$ python3 -q
>>> import numpy as np
>>> from numpy import linalg as LA
>>> np.set_printoptions(precision=3, suppress=True, linewidth=140)
>>> rnd = lambda a: np.round(a, 3) + 0
>>> rng = np.random.default_rng(388)
>>> mat = rng.normal(size=(21, 4))
>>> mat = 5 * mat / LA.norm(mat, axis=1, keepdims=True)
>>> rnd(mat)
array([[ 3.449, -2.935,  1.435, -1.561],
       [ 1.247, -2.955, -2.396,  2.995],
       [ 1.977, -0.053, -1.639,  4.29 ],
       [-3.131, -2.376,  3.01 , -0.703],
       [ 3.453,  3.477, -0.167, -0.978],
       [-0.403,  4.362,  2.362,  0.476],
       [-1.06 ,  3.606, -2.95 , -1.473],
       [ 2.615,  4.17 , -0.659,  0.586],
       [ 2.397,  0.017,  1.115, -4.244],
       [-0.797, -2.339,  3.542, -2.519],
       [ 3.975, -0.063,  2.86 ,  1.01 ],
       [-4.819, -0.454, -1.171,  0.452],
       [ 1.693,  4.149,  0.648,  2.122],
       [-2.276,  2.717, -0.82 ,  3.43 ],
       [ 4.469,  1.514,  1.626, -0.295],
       [-0.005,  3.316, -3.686, -0.647],
       [-2.534, -4.287,  0.331, -0.303],
       [-1.816,  4.605,  0.576, -0.408],
       [-0.737, -1.559, -3.733, -2.845],
       [ 0.181, -0.345, -1.173,  4.845],
       [ 1.869,  0.692, -2.178, -4.036]])
>>> lab = rng.permutation(4)
>>> other = mat[:, lab] * rng.choice([-1, 1], 4)
>>> rnd(other)
array([[ 3.449,  2.935, -1.435,  1.561],
       [ 1.247,  2.955,  2.396, -2.995],
       [ 1.977,  0.053,  1.639, -4.29 ],
       [-3.131,  2.376, -3.01 ,  0.703],
       [ 3.453, -3.477,  0.167,  0.978],
       [-0.403, -4.362, -2.362, -0.476],
       [-1.06 , -3.606,  2.95 ,  1.473],
       [ 2.615, -4.17 ,  0.659, -0.586],
       [ 2.397, -0.017, -1.115,  4.244],
       [-0.797,  2.339, -3.542,  2.519],
       [ 3.975,  0.063, -2.86 , -1.01 ],
       [-4.819,  0.454,  1.171, -0.452],
       [ 1.693, -4.149, -0.648, -2.122],
       [-2.276, -2.717,  0.82 , -3.43 ],
       [ 4.469, -1.514, -1.626,  0.295],
       [-0.005, -3.316,  3.686,  0.647],
       [-2.534,  4.287, -0.331,  0.303],
       [-1.816, -4.605, -0.576,  0.408],
       [-0.737,  1.559,  3.733,  2.845],
       [ 0.181,  0.345,  1.173, -4.845],
       [ 1.869, -0.692,  2.178,  4.036]])
>>> Uu, _, vt = LA.svd(mat.T @ other)
>>> lab
array([0, 1, 2, 3])
>>> Z = mat[[5, 8]].astype(float)
>>> for _ in range(6):
...     lab = LA.norm(mat[:, None] - Z, axis=-1).argmin(axis=1)
...     Z = np.array([mat[lab == j].mean(axis=0) for j in range(2)])
... 
>>> lab
array([1, 1, 0, 1, 0, 0, 0, 0, 1, 1, 1, 0, 0, 0, 1, 0, 1, 0, 1, 0, 1])
>>> rnd(Z[1] - Z[0])
array([ 1.062, -4.115,  1.35 , -2.404])
>>> np.bincount(lab)
array([11, 10])
>>> rnd(Z)
array([[-0.042,  2.686, -0.789,  1.154],
       [ 1.021, -1.429,  0.561, -1.25 ]])
>>> r0, v = Z[0], Z[1]
>>> rnd(r0 @ r0)
np.float64(9.173)
>>> rnd(r0 @ v)
np.float64(-5.767)
>>> pr = (r0 @ v) / (r0 @ r0) * r0
>>> rnd(pr)
array([ 0.026, -1.689,  0.496, -0.725])
